In [1]: import numpy as np

In [2]: np.set_printoptions(precision=2, suppress=True, linewidth=120, legacy="1.25")

In [3]: def rd(a):
   ...:     return np.round(a, 2) + 0
   ...: 

In [4]: arr = np.load("run18.npy")

In [5]: arr
Out[5]: 
array([[ 0.62, -0.99, -0.25],
       [ 0.88, -1.  , -0.4 ],
       [ 0.31, -0.96, -0.14],
       [ 0.08, -0.56, -0.04],
       [-0.45, -1.  , -0.07],
       [ 0.16,  0.94,  0.03],
       [ 0.  ,  0.98,  0.09],
       [-0.66, -0.98,  0.08],
       [-0.78,  0.98,  0.29],
       [-0.78,  0.35,  0.23],
       [ 0.  , -1.  , -0.12],
       [-0.66,  1.  ,  0.28],
       [-0.45,  0.79,  0.14],
       [-0.78,  0.56,  0.24],
       [-0.16, -0.96, -0.04],
       [ 0.89, -0.87, -0.34],
       [ 0.51, -1.  , -0.32],
       [-0.74,  1.  ,  0.38],
       [-0.08,  0.89,  0.07],
       [ 0.38, -1.  , -0.21],
       [ 0.24, -0.98, -0.14],
       [-0.83, -0.99,  0.14],
       [-0.56,  0.18,  0.14],
       [ 0.71, -0.99, -0.27],
       [-0.74, -0.87,  0.15]])

In [6]: np.argsort(-np.linalg.norm(arr, axis=0).round(6), kind="stable")[:3]
Out[6]: array([1, 0, 2])

In [7]: round(np.log10(np.linalg.cond(arr)))
Out[7]: 1

In [8]: rd(np.linalg.norm(arr, 2) / np.linalg.norm(arr))
Out[8]: 0.88

In [9]: np.linalg.cond(arr) > 100
Out[9]: False

In [10]: d = np.linalg.norm(arr[:, None] - arr[None], axis=-1)

In [11]: np.linalg.matrix_rank(d ** 2)
Out[11]: 5

In [12]: rd(d[:5, :5])
Out[12]: 
array([[0.  , 0.3 , 0.33, 0.72, 1.09],
       [0.3 , 0.  , 0.63, 0.98, 1.37],
       [0.33, 0.63, 0.  , 0.47, 0.76],
       [0.72, 0.98, 0.47, 0.  , 0.69],
       [1.09, 1.37, 0.76, 0.69, 0.  ]])

In [13]: np.flatnonzero(d[6] < d.mean() / 2)
Out[13]: array([ 5,  6, 12, 18])

In [14]: E = np.load("mat.npy")

In [15]: E
Out[15]: 
array([[1, 0, 0, 0, 0],
       [9, 1, 0, 0, 0],
       [1, 7, 1, 0, 0],
       [0, 0, 3, 1, 0],
       [1, 6, 5, 0, 1]])

In [16]: # triangular, det is the product of the diagonal

In [17]: W1 = np.array([[2, 1, 0, 2], [1, 2, 2, 2], [0, 0, 2, 2], [0, 0, 2, 0], [0, 1, 0, 1]])

In [18]: c = np.array([-5, 3, -4, -6])

In [19]: act = np.maximum(E @ W1 + c, 0)

In [20]: (act > 0).astype(int)
Out[20]: 
array([[0, 1, 0, 0],
       [1, 1, 0, 1],
       [1, 1, 1, 1],
       [0, 1, 1, 0],
       [1, 1, 1, 1]])

In [21]: (act > 0).mean(axis=0)
Out[21]: array([0.6, 1. , 0.6, 0.6])

In [22]: C = np.array([[4, 0], [5, 4], [2, 5], [0, 3]])

In [23]: act @ C
Out[23]: 
array([[ 20,  16],
       [126,  98],
       [130, 168],
       [ 23,  32],
       [133, 215]])
